% ipython --no-banner

In [1]: import numpy as np

In [2]: from numpy import linalg as LA

In [3]: np.set_printoptions(suppress=True, linewidth=200)

In [4]: O, _ = LA.qr(np.array([[0.3, 0.1, 2.3, -0.9],
   ...:     [0.3, -0.2, -0.3, -0.8],
   ...:     [-0.2, -0.6, 0.1, 1.1],
   ...:     [-1.3, -0.3, -0.3, 0.2]]))

In [5]: m1 = 2 * O

In [6]: m1.round(2)
Out[6]: 
array([[-0.43,  0.08, -1.92,  0.33],
       [-0.43, -0.89,  0.36,  1.7 ],
       [ 0.29, -1.79, -0.28, -0.81],
       [ 1.88,  0.09, -0.32,  0.59]])

In [7]: round(LA.det(m1), 2)
Out[7]: np.float64(-16.0)

In [8]: M2 = LA.inv(m1)

In [9]: np.round(m1 @ M2, 2) + 0
Out[9]: 
array([[1., 0., 0., 0.],
       [0., 1., 0., 0.],
       [0., 0., 1., 0.],
       [0., 0., 0., 1.]])

In [10]: round(float(LA.det(m1) * LA.det(M2)), 2)
Out[10]: 1.0

In [11]: round(float(LA.cond(m1)), 2)
Out[11]: 1.0

In [12]: np.round(LA.slogdet(m1)[0], 2)
Out[12]: np.float64(-1.0)

In [13]: np.round(LA.inv(M2), 2)
Out[13]: 
array([[-0.43,  0.08, -1.92,  0.33],
       [-0.43, -0.89,  0.36,  1.7 ],
       [ 0.29, -1.79, -0.28, -0.81],
       [ 1.88,  0.09, -0.32,  0.59]])

In [14]: vec = np.array([0, 2, 2, 0])

In [15]: rhs = m1 @ vec

In [16]: rhs.round(2)
Out[16]: array([-3.68, -1.08, -4.13, -0.46])

In [17]: np.round(LA.solve(m1, m1[:, 3]), 2)
Out[17]: array([ 0., -0., -0.,  1.])

In [18]: J = np.loadtxt("test7.csv", delimiter=",")

In [19]: J.round(2)
Out[19]: 
array([[0.25, 0.38, 0.38],
       [0.25, 0.5 , 0.25],
       [0.29, 0.29, 0.43]])

In [20]: M2 = LA.inv(J)

In [21]: round(LA.cond(J), 2)
Out[21]: np.float64(46.01)

In [22]: np.round(LA.det(J) * M2, 2) + 0
Out[22]: 
array([[ 0.14, -0.05, -0.09],
       [-0.04,  0.  ,  0.03],
       [-0.07,  0.04,  0.03]])

In [23]: evals, vecs = LA.eig(J)

In [24]: print(np.round(np.prod(evals), 2))
-0.0

In [25]: np.round(np.sort(LA.eigvals(LA.inv(J))), 2)
Out[25]: array([-44.98,   1.  ,   4.98])

In [26]: np.round(np.sort(LA.eigvals(J.T)), 2)
Out[26]: array([-0.02,  0.2 ,  1.  ])

In [27]: np.round(np.sort(LA.eigvals(J @ J)), 2) + 0
Out[27]: array([0.  , 0.04, 1.  ])

In [28]: np.round(J @ vecs[:, 0] - evals[0] * vecs[:, 0], 2) + 0
Out[28]: array([0., 0., 0.])

In [29]: evals.round(2)
Out[29]: array([ 1.  , -0.02,  0.2 ])
